$ python -q
>>> import numpy as np
>>> np.set_printoptions(suppress=True, linewidth=140)
>>> def rd(a):
...     return np.round(a, 2) + 0
... 
>>> arr = np.load("block9.npy")
>>> arr
array([[0, 0, 1, 0],
       [0, 1, 0, 0],
       [0, 0, 0, 1],
       [1, 0, 0, 0]])
>>> np.linalg.matrix_power(arr, 100)
array([[0, 0, 1, 0],
       [0, 1, 0, 0],
       [0, 0, 0, 1],
       [1, 0, 0, 0]])
>>> p = np.eye(4)[3]
>>> for _ in range(6):
...     p = p @ arr
...     print(p.round(2))
... 
[1. 0. 0. 0.]
[0. 0. 1. 0.]
[0. 0. 0. 1.]
[1. 0. 0. 0.]
[0. 0. 1. 0.]
[0. 0. 0. 1.]
>>> F = np.load("mat.npy")
>>> F
array([[ 4.,  3.,  0.,  0.,  0.,  0.],
       [ 3., -1.,  3.,  0.,  0.,  0.],
       [ 0.,  3.,  0.,  3.,  0.,  0.],
       [ 0.,  0.,  3.,  3.,  3.,  0.],
       [ 0.,  0.,  0.,  3., -1.,  3.],
       [ 0.,  0.,  0.,  0.,  3.,  5.]])
>>> def softmax(z):
...     e = np.exp(z - z.max(axis=-1, keepdims=True))
...     return e / e.sum(axis=-1, keepdims=True)
... 
>>> rd(softmax(F[2]))
array([0.02, 0.45, 0.02, 0.45, 0.02, 0.02])
>>> att = F @ F.T / np.sqrt(6)
>>> rd(softmax(att))
array([[1.  , 0.  , 0.  , 0.  , 0.  , 0.  ],
       [0.02, 0.97, 0.  , 0.02, 0.  , 0.  ],
       [0.02, 0.  , 0.93, 0.02, 0.02, 0.  ],
       [0.  , 0.  , 0.  , 1.  , 0.  , 0.  ],
       [0.  , 0.  , 0.02, 0.  , 0.93, 0.05],
       [0.  , 0.  , 0.  , 0.  , 0.  , 1.  ]])
>>> Y = np.linalg.inv(F)
>>> rd(F @ Y)
array([[1., 0., 0., 0., 0., 0.],
       [0., 1., 0., 0., 0., 0.],
       [0., 0., 1., 0., 0., 0.],
       [0., 0., 0., 1., 0., 0.],
       [0., 0., 0., 0., 1., 0.],
       [0., 0., 0., 0., 0., 1.]])
>>> rd(np.linalg.det(F) * Y)
array([[ 657., -378., -783.,  378.,  405., -243.],
       [-378.,  504., 1044., -504., -540.,  324.],
       [-783., 1044., 1131., -546., -585.,  351.],
       [ 378., -504., -546.,  504.,  540., -324.],
       [ 405., -540., -585.,  540.,   45.,  -27.],
       [-243.,  324.,  351., -324.,  -27.,  315.]])
>>> feats = np.array([[0, 1, 0, 2, 2, 1, 3, 2, 1],
...     [3, 2, 0, 0, 2, 1, 2, 1, 0],
...     [2, 0, 2, 3, 3, 0, 1, 1, 1],
...     [0, 1, 1, 3, 3, 1, 0, 3, 2],
...     [0, 1, 3, 0, 0, 3, 3, 0, 3],
...     [1, 2, 0, 0, 2, 1, 3, 3, 1],
...     [3, 3, 2, 3, 1, 2, 0, 2, 0],
...     [1, 0, 3, 1, 1, 1, 3, 0, 3]])
>>> feats[:, 5] = -2 * feats[:, 6]
>>> feats
array([[ 0,  1,  0,  2,  2, -6,  3,  2,  1],
       [ 3,  2,  0,  0,  2, -4,  2,  1,  0],
       [ 2,  0,  2,  3,  3, -2,  1,  1,  1],
       [ 0,  1,  1,  3,  3,  0,  0,  3,  2],
       [ 0,  1,  3,  0,  0, -6,  3,  0,  3],
       [ 1,  2,  0,  0,  2, -6,  3,  3,  1],
       [ 3,  3,  2,  3,  1,  0,  0,  2,  0],
       [ 1,  0,  3,  1,  1, -6,  3,  0,  3]])
>>> Y = feats / np.sqrt((feats ** 2).mean(axis=1, keepdims=True))
>>> rd(np.linalg.norm(Y, axis=1))
array([3., 3., 3., 3., 3., 3., 3., 3.])
>>> r0, v = feats[5], feats[7]
>>> r0 @ v
np.int64(51)
>>> p = (r0 @ v) / (r0 @ r0) * r0
>>> np.linalg.matrix_rank(np.outer(r0, v))
np.int64(1)
>>> np.outer(r0, v)
array([[  1,   0,   3,   1,   1,  -6,   3,   0,   3],
       [  2,   0,   6,   2,   2, -12,   6,   0,   6],
       [  0,   0,   0,   0,   0,   0,   0,   0,   0],
       [  0,   0,   0,   0,   0,   0,   0,   0,   0],
       [  2,   0,   6,   2,   2, -12,   6,   0,   6],
       [ -6,   0, -18,  -6,  -6,  36, -18,   0, -18],
       [  3,   0,   9,   3,   3, -18,   9,   0,   9],
       [  3,   0,   9,   3,   3, -18,   9,   0,   9],
       [  1,   0,   3,   1,   1,  -6,   3,   0,   3]])
>>> rd(p)
array([ 0.8 ,  1.59,  0.  ,  0.  ,  1.59, -4.78,  2.39,  2.39,  0.8 ])
>>> r0 = np.array([-3, -2])
>>> np.convolve(feats[2], r0)
array([ -6,  -4,  -6, -13, -15,   0,   1,  -5,  -5,  -2])
>>> np.cross(feats[2, :3], feats[3, :3])
array([-2, -2,  2])
>>> vec = np.array([0, -1, -1, 1, -2, 0])
>>> np.linalg.norm(F @ vec) <= np.linalg.norm(F, 2) * np.linalg.norm(vec) + 1e-9
np.True_
>>> F @ (2 * vec)
array([ -6.,  -4.,   0., -12.,  10., -12.])
>>> (F @ vec).argmax()
np.int64(4)
>>> rd(softmax(feats[7] + 3))
array([0.04, 0.01, 0.29, 0.04, 0.04, 0.  , 0.29, 0.01, 0.29])
>>> rd(softmax(feats).sum(axis=1))
array([1., 1., 1., 1., 1., 1., 1., 1.])
>>> rd(softmax(feats[7]))
array([0.04, 0.01, 0.29, 0.04, 0.04, 0.  , 0.29, 0.01, 0.29])
>>> rd(softmax(10 * feats[7]))
array([0.  , 0.  , 0.33, 0.  , 0.  , 0.  , 0.33, 0.  , 0.33])
>>> att = feats @ feats.T / np.sqrt(9)
>>> softmax(att).round(6).argmax(axis=1)
array([0, 5, 2, 3, 4, 5, 6, 7])
>>> rd(softmax(att + np.triu(np.full(att.shape, -np.inf), 1)))
array([[1.  , 0.  , 0.  , 0.  , 0.  , 0.  , 0.  , 0.  ],
       [0.5 , 0.5 , 0.  , 0.  , 0.  , 0.  , 0.  , 0.  ],
       [0.26, 0.03, 0.71, 0.  , 0.  , 0.  , 0.  , 0.  ],
       [0.02, 0.  , 0.06, 0.92, 0.  , 0.  , 0.  , 0.  ],
       [0.01, 0.  , 0.  , 0.  , 0.99, 0.  , 0.  , 0.  ],
       [0.12, 0.  , 0.  , 0.  , 0.01, 0.87, 0.  , 0.  ],
       [0.  , 0.  , 0.02, 0.01, 0.  , 0.  , 0.96, 0.  ],
       [0.01, 0.  , 0.  , 0.  , 0.27, 0.  , 0.  , 0.72]])
>>> rd(softmax(att)[7] @ feats)
array([ 0.73,  0.28,  2.96,  0.74,  0.75, -6.  ,  3.  ,  0.03,  2.98])
>>> M = np.loadtxt("layer6.csv", delimiter=",")
>>> M
array([[ 0.15,  1.33,  1.36,  1.57, -0.25,  0.99,  0.36, -0.4 , -1.26],
       [-0.17,  0.52, -0.82, -0.44,  0.11,  0.84,  2.12, -0.84, -1.38],
       [-0.03,  0.57, -2.44,  0.15,  0.06,  0.25, -0.22,  0.84, -1.37],
       [ 1.04, -0.49, -0.4 ,  0.96,  1.22,  0.17,  0.84, -1.92,  0.82],
       [ 1.48, -1.29,  0.64,  0.59,  0.04,  0.77,  1.84,  0.62,  0.15],
       [-0.81,  1.52,  0.17,  1.11, -1.44, -0.27, -1.09,  1.18,  0.14],
       [ 1.32, -0.66,  0.5 , -1.62,  0.45, -1.64,  0.67, -0.08, -0.78],
       [ 0.64,  1.66, -1.3 ,  1.55, -0.98,  0.1 , -0.34,  0.68, -0.43],
       [-1.06, -0.11,  2.26, -1.6 ,  0.37, -0.06, -0.03,  0.02, -0.17],
       [-1.25, -1.26, -1.49,  0.75,  0.94,  0.08,  0.  , -0.69,  1.32],
       [-0.1 ,  0.66,  0.37, -0.56,  1.09,  1.63,  1.37,  0.91, -1.25],
       [-0.13, -1.08,  0.71, -0.34,  0.23,  0.51,  2.32, -1.16, -0.41],
       [ 0.18,  1.31,  0.58,  1.67, -0.75, -0.03, -1.32, -1.02,  0.87],
       [-1.11,  1.31, -0.59, -0.07,  1.59,  0.79,  0.77, -1.35, -0.38],
       [ 1.18,  0.19, -0.24, -0.44,  1.3 , -1.71, -1.63,  0.16,  0.21],
       [-0.9 , -2.06, -1.18,  0.02,  0.79,  0.5 ,  0.03, -1.29,  0.11],
       [ 0.95,  0.05,  0.37,  1.96,  1.1 , -0.39, -0.52, -1.55,  0.34],
       [-1.34, -1.14,  1.39,  0.04,  0.37, -0.95,  1.41,  0.6 , -0.78],
       [-0.38,  1.51,  0.51,  0.19, -0.59,  0.09, -1.71, -1.24, -1.2 ],
       [ 0.84, -0.28, -0.39,  0.08, -0.59, -0.26,  1.73,  0.52, -2.1 ],
       [-0.65, -1.66, -1.03,  0.31, -1.4 , -0.97, -0.29, -0.04, -1.29],
       [-0.14,  0.27, -0.06,  0.66, -1.72,  0.47, -1.46, -1.55,  0.87],
       [-0.7 ,  1.88,  0.36,  0.73, -0.03, -0.12,  0.43,  1.98, -0.45],
       [-2.15, -0.12, -0.97, -1.09, -0.12, -0.6 ,  1.33, -0.26,  0.12],
       [-0.13,  0.35, -0.4 , -0.83, -1.44,  0.44, -0.31,  1.06, -2.13],
       [-1.07, -0.02,  0.55,  0.2 ,  0.27,  1.8 , -0.56, -1.91,  0.49],
       [-2.13, -0.83,  0.07,  1.02,  0.21, -0.41, -0.38,  0.58, -1.42],
       [ 0.75, -1.27,  0.09,  1.46,  0.13,  1.74, -0.98,  0.3 ,  0.77],
       [-1.83,  0.65, -1.71, -0.36, -0.97, -0.91,  0.55, -0.33,  0.04],
       [-0.92,  0.44,  1.45,  1.44, -0.55,  0.7 ,  0.71, -1.34,  0.83],
       [-1.06,  0.82, -0.54,  1.27, -0.79,  1.04,  1.83, -0.46, -0.24],
       [-0.12,  0.91,  1.01,  2.16,  1.07, -0.57, -0.84, -0.12,  0.51]])
>>> vec = np.array([4, 5, 3, 2])
>>> h = np.maximum(arr @ vec, 0)
>>> arr * (h > 1e-9)[:, None]
array([[0, 0, 1, 0],
       [0, 1, 0, 0],
       [0, 0, 0, 1],
       [1, 0, 0, 0]])
>>> np.flatnonzero(h > 1e-9)
array([0, 1, 2, 3])
>>> vec = np.array([0, 1, 0, 0, 0, 0, 1, 1, 1])
>>> h = np.maximum(M @ vec, 0)
>>> rd(np.tanh(M @ vec))
array([ 0.03,  0.4 , -0.18, -0.64,  0.87,  0.94, -0.69,  0.92, -0.28, -0.56,  0.93, -0.32, -0.16,  0.34, -0.79, -1.  , -0.93,  0.09, -0.99,
       -0.13, -1.  , -0.95,  1.  ,  0.79, -0.77, -0.96, -0.97, -0.83,  0.72,  0.56,  0.96,  0.43])
>>> rd(h)
array([0.03, 0.42, 0.  , 0.  , 1.32, 1.75, 0.  , 1.57, 0.  , 0.  , 1.69, 0.  , 0.  , 0.35, 0.  , 0.  , 0.  , 0.09, 0.  , 0.  , 0.  , 0.  ,
       3.84, 1.07, 0.  , 0.  , 0.  , 0.  , 0.91, 0.64, 1.95, 0.46])
>>> np.flatnonzero(h > 1e-9)
array([ 0,  1,  4,  5,  7, 10, 13, 17, 22, 23, 28, 29, 30, 31])
>>> rd(M.T @ h)
array([-8.57, 15.27, -1.53,  9.75, -4.06,  4.31, 10.81,  9.92, -4.43])
>>> rd(np.maximum(M @ (3 * vec), 0))
array([ 0.09,  1.26,  0.  ,  0.  ,  3.96,  5.25,  0.  ,  4.71,  0.  ,  0.  ,  5.07,  0.  ,  0.  ,  1.05,  0.  ,  0.  ,  0.  ,  0.27,  0.  ,
        0.  ,  0.  ,  0.  , 11.52,  3.21,  0.  ,  0.  ,  0.  ,  0.  ,  2.73,  1.92,  5.85,  1.38])
